$ ipython --no-banner

In [1]: import numpy as np

In [2]: import numpy.linalg as la

In [3]: np.set_printoptions(precision=2, suppress=True, linewidth=140, sign=" ")

In [4]: mat = np.loadtxt("out8.csv", delimiter=",")

In [5]: mat
Out[5]: 
array([[ 4.,  4.,  4.,  0.,  0.,  3.,  1.,  4.,  0.],
       [ 0.,  4.,  4.,  4.,  0.,  0.,  3.,  1.,  4.],
       [ 4.,  0.,  4.,  4.,  4.,  0.,  0.,  3.,  1.],
       [ 1.,  4.,  0.,  4.,  4.,  4.,  0.,  0.,  3.],
       [ 3.,  1.,  4.,  0.,  4.,  4.,  4.,  0.,  0.],
       [ 0.,  3.,  1.,  4.,  0.,  4.,  4.,  4.,  0.],
       [ 0.,  0.,  3.,  1.,  4.,  0.,  4.,  4.,  4.],
       [ 4.,  0.,  0.,  3.,  1.,  4.,  0.,  4.,  4.],
       [ 4.,  4.,  0.,  0.,  3.,  1.,  4.,  0.,  4.]])

In [6]: theta = np.radians(90)

In [7]: r_ = np.eye(9)

In [8]: r_[6, 6] = r_[3, 3] = np.cos(theta)

In [9]: r_[6, 3], r_[3, 6] = -np.sin(theta), np.sin(theta)

In [10]: r_.round(2) + 0
Out[10]: 
array([[ 1.,  0.,  0.,  0.,  0.,  0.,  0.,  0.,  0.],
       [ 0.,  1.,  0.,  0.,  0.,  0.,  0.,  0.,  0.],
       [ 0.,  0.,  1.,  0.,  0.,  0.,  0.,  0.,  0.],
       [ 0.,  0.,  0.,  0.,  0.,  0.,  1.,  0.,  0.],
       [ 0.,  0.,  0.,  0.,  1.,  0.,  0.,  0.,  0.],
       [ 0.,  0.,  0.,  0.,  0.,  1.,  0.,  0.,  0.],
       [ 0.,  0.,  0., -1.,  0.,  0.,  0.,  0.,  0.],
       [ 0.,  0.,  0.,  0.,  0.,  0.,  0.,  1.,  0.],
       [ 0.,  0.,  0.,  0.,  0.,  0.,  0.,  0.,  1.]])

In [11]: M2 = mat @ r_.T

In [12]: M2.round(2) + 0
Out[12]: 
array([[ 4.,  4.,  4.,  1.,  0.,  3.,  0.,  4.,  0.],
       [ 0.,  4.,  4.,  3.,  0.,  0., -4.,  1.,  4.],
       [ 4.,  0.,  4.,  0.,  4.,  0., -4.,  3.,  1.],
       [ 1.,  4.,  0.,  0.,  4.,  4., -4.,  0.,  3.],
       [ 3.,  1.,  4.,  4.,  4.,  4.,  0.,  0.,  0.],
       [ 0.,  3.,  1.,  4.,  0.,  4., -4.,  4.,  0.],
       [ 0.,  0.,  3.,  4.,  4.,  0., -1.,  4.,  4.],
       [ 4.,  0.,  0.,  0.,  1.,  4., -3.,  4.,  4.],
       [ 4.,  4.,  0.,  4.,  3.,  1.,  0.,  0.,  4.]])

In [13]: round(float(la.det(r_)), 2), np.trace(r_)
Out[13]: (1.0, np.float64(7.0))

In [14]: la.svd(mat, compute_uv=False), la.svd(M2, compute_uv=False)
Out[14]: 
(array([ 20.  ,   7.27,   7.27,   6.81,   6.81,   5.18,   5.18,   2.65,   2.65]),
 array([ 20.  ,   7.27,   7.27,   6.81,   6.81,   5.18,   5.18,   2.65,   2.65]))

In [15]: np.allclose(la.norm(mat, axis=1), la.norm(M2, axis=1))
Out[15]: True

In [16]: np.allclose(mat @ mat.T, M2 @ M2.T)
Out[16]: True

In [17]: vec = np.array([2, -1, 0, 0, 0, -3, 2, -1, -3])

In [18]: rhs = mat @ vec

In [19]: c, lr = np.zeros(9), 1 / la.norm(mat, 2) ** 2

In [20]: for i in range(15):
    ...:     c -= lr * mat.T @ (mat @ c - rhs)
    ...:     if i % 5 == 0: print(i, round(la.norm(mat @ c - rhs), 2))
    ...: 
0 21.7
5 13.72
10 10.25

In [21]: round(la.cond(mat), 2)
Out[21]: np.float64(7.56)

In [22]: c
Out[22]: array([ 0.53, -0.88,  0.85, -1.25,  0.11, -1.64,  0.62, -0.72, -1.64])

In [23]: M2 = np.array([[-4, 3, -5, 4, 4, -3, -4, 2, 0, -3, 4, -2],
    ...:     [-4, 1, 0, -4, -4, -2, -2, 1, -2, 3, 1, -5],
    ...:     [-2, 1, -3, -2, 3, 0, 5, -3, -1, 2, 1, -2],
    ...:     [-4, -1, 0, -3, 1, 4, 3, -4, -2, 0, 2, -1],
    ...:     [3, 4, -4, 4, 3, 2, 4, 3, -3, -2, 4, 3],
    ...:     [-4, 5, -2, 3, -4, 1, 4, 0, 3, -2, 0, 3],
    ...:     [-1, 1, 1, -4, 4, 0, -4, 2, 3, -4, 5, -2],
    ...:     [2, 4, -4, -1, 0, 5, 2, 3, 0, 2, -3, -2],
    ...:     [1, 5, 3, -2, 4, -4, 4, -2, 2, 0, 0, 4],
    ...:     [-1, -5, -4, 3, -5, -4, -5, -1, 5, 3, 4, -3],
    ...:     [1, -1, 5, -2, 0, 0, 5, -5, -2, 0, 4, 5],
    ...:     [4, -5, 2, 3, -2, 4, 2, -5, 5, -4, -2, -4],
    ...:     [3, 0, -4, -2, 2, 1, -3, -5, -1, -4, 0, 5],
    ...:     [4, -5, -4, -4, -4, -5, -3, -4, -3, 5, 1, 3]])

In [24]: E = M2.T @ M2

In [25]: E
Out[25]: 
array([[126, -46,   5,   1,   2,  15,   7, -34,  -6,  -5, -33,  54],
       [-46, 171, -19,  14,  81,  23,  73,  79, -18, -38,   2,  40],
       [  5, -19, 157, -34,   7,  13,  54, -24,  14, -15, -26,  13],
       [  1,  14, -34, 133, -10,  16,   6,  45,  45, -43,  -3, -11],
       [  2,  81,   7, -10, 148,  20,  33,  21, -23, -67,  29,  31],
       [ 15,  23,  13,  16,  20, 133,  74,   4,  -1, -50, -42, -19],
       [  7,  73,  54,   6,  33,  74, 194, -38, -24,  -6, -24,  57],
       [-34,  79, -24,  45,  21,   4, -38, 148,  -1,   0,  -7, -47],
       [ -6, -18,  14,  45, -23,  -1, -24,  -1, 104, -36,  -5, -43],
       [ -5, -38, -15, -43, -67, -50,  -6,   0, -36, 116, -16, -19],
       [-33,   2, -26,  -3,  29, -42, -24,  -7,  -5, -16, 109,  10],
       [ 54,  40,  13, -11,  31, -19,  57, -47, -43, -19,  10, 160]])

In [26]: u = np.array([7, -4, 1, 9, 1, -5, -1, 7, 2, 1, -9, -5])

In [27]: M2 = E + np.outer(u, np.eye(12)[2])

In [28]: round(la.det(M2) / la.det(E), 2), np.round(1 + la.solve(E, u)[2], 2)
Out[28]: (np.float64(0.82), np.float64(0.82))

In [29]: q, vecs = la.qr(E[:, :11])[0], la.qr(E[:, 11:])[0]

In [30]: sig = la.svd(q.T @ vecs, compute_uv=False)

In [31]: np.degrees(np.arccos(sig.clip(0, 1)))
Out[31]: array([ 7.08])

In [32]: np.round(la.norm(q @ q.T - vecs @ vecs.T, 2), 2)
Out[32]: np.float64(1.0)

In [33]: sig
Out[33]: array([ 0.99])

In [34]: M2 = la.inv(E)

In [35]: np.round(la.det(E) * la.det(M2), 2)
Out[35]: np.float64(1.0)

In [36]: (np.abs(M2) > 1e-9).astype(int)
Out[36]: 
array([[ 1,  1,  1,  1,  1,  1,  1,  1,  1,  1,  1,  1],
       [ 1,  1,  1,  1,  1,  1,  1,  1,  1,  1,  1,  1],
       [ 1,  1,  1,  1,  1,  1,  1,  1,  1,  1,  1,  1],
       [ 1,  1,  1,  1,  1,  1,  1,  1,  1,  1,  1,  1],
       [ 1,  1,  1,  1,  1,  1,  1,  1,  1,  1,  1,  1],
       [ 1,  1,  1,  1,  1,  1,  1,  1,  1,  1,  1,  1],
       [ 1,  1,  1,  1,  1,  1,  1,  1,  1,  1,  1,  1],
       [ 1,  1,  1,  1,  1,  1,  1,  1,  1,  1,  1,  1],
       [ 1,  1,  1,  1,  1,  1,  1,  1,  1,  1,  1,  1],
       [ 1,  1,  1,  1,  1,  1,  1,  1,  1,  1,  1,  1],
       [ 1,  1,  1,  1,  1,  1,  1,  1,  1,  1,  1,  1],
       [ 1,  1,  1,  1,  1,  1,  1,  1,  1,  1,  1,  1]])

In [37]: np.allclose(M2, E.T)
Out[37]: False

In [38]: np.round(la.inv(M2), 2) + 0
Out[38]: 
array([[126., -46.,   5.,   1.,   2.,  15.,   7., -34.,  -6.,  -5., -33.,  54.],
       [-46., 171., -19.,  14.,  81.,  23.,  73.,  79., -18., -38.,   2.,  40.],
       [  5., -19., 157., -34.,   7.,  13.,  54., -24.,  14., -15., -26.,  13.],
       [  1.,  14., -34., 133., -10.,  16.,   6.,  45.,  45., -43.,  -3., -11.],
       [  2.,  81.,   7., -10., 148.,  20.,  33.,  21., -23., -67.,  29.,  31.],
       [ 15.,  23.,  13.,  16.,  20., 133.,  74.,   4.,  -1., -50., -42., -19.],
       [  7.,  73.,  54.,   6.,  33.,  74., 194., -38., -24.,  -6., -24.,  57.],
       [-34.,  79., -24.,  45.,  21.,   4., -38., 148.,  -1.,   0.,  -7., -47.],
       [ -6., -18.,  14.,  45., -23.,  -1., -24.,  -1., 104., -36.,  -5., -43.],
       [ -5., -38., -15., -43., -67., -50.,  -6.,   0., -36., 116., -16., -19.],
       [-33.,   2., -26.,  -3.,  29., -42., -24.,  -7.,  -5., -16., 109.,  10.],
       [ 54.,  40.,  13., -11.,  31., -19.,  57., -47., -43., -19.,  10., 160.]])

In [39]: np.round(E @ M2, 2) + 0
Out[39]: 
array([[ 1.,  0.,  0.,  0.,  0.,  0.,  0.,  0.,  0.,  0.,  0.,  0.],
       [ 0.,  1.,  0.,  0.,  0.,  0.,  0.,  0.,  0.,  0.,  0.,  0.],
       [ 0.,  0.,  1.,  0.,  0.,  0.,  0.,  0.,  0.,  0.,  0.,  0.],
       [ 0.,  0.,  0.,  1.,  0.,  0.,  0.,  0.,  0.,  0.,  0.,  0.],
       [ 0.,  0.,  0.,  0.,  1.,  0.,  0.,  0.,  0.,  0.,  0.,  0.],
       [ 0.,  0.,  0.,  0.,  0.,  1.,  0.,  0.,  0.,  0.,  0.,  0.],
       [ 0.,  0.,  0.,  0.,  0.,  0.,  1.,  0.,  0.,  0.,  0.,  0.],
       [ 0.,  0.,  0.,  0.,  0.,  0.,  0.,  1.,  0.,  0.,  0.,  0.],
       [ 0.,  0.,  0.,  0.,  0.,  0.,  0.,  0.,  1.,  0.,  0.,  0.],
       [ 0.,  0.,  0.,  0.,  0.,  0.,  0.,  0.,  0.,  1.,  0.,  0.],
       [ 0.,  0.,  0.,  0.,  0.,  0.,  0.,  0.,  0.,  0.,  1.,  0.],
       [ 0.,  0.,  0.,  0.,  0.,  0.,  0.,  0.,  0.,  0.,  0.,  1.]])
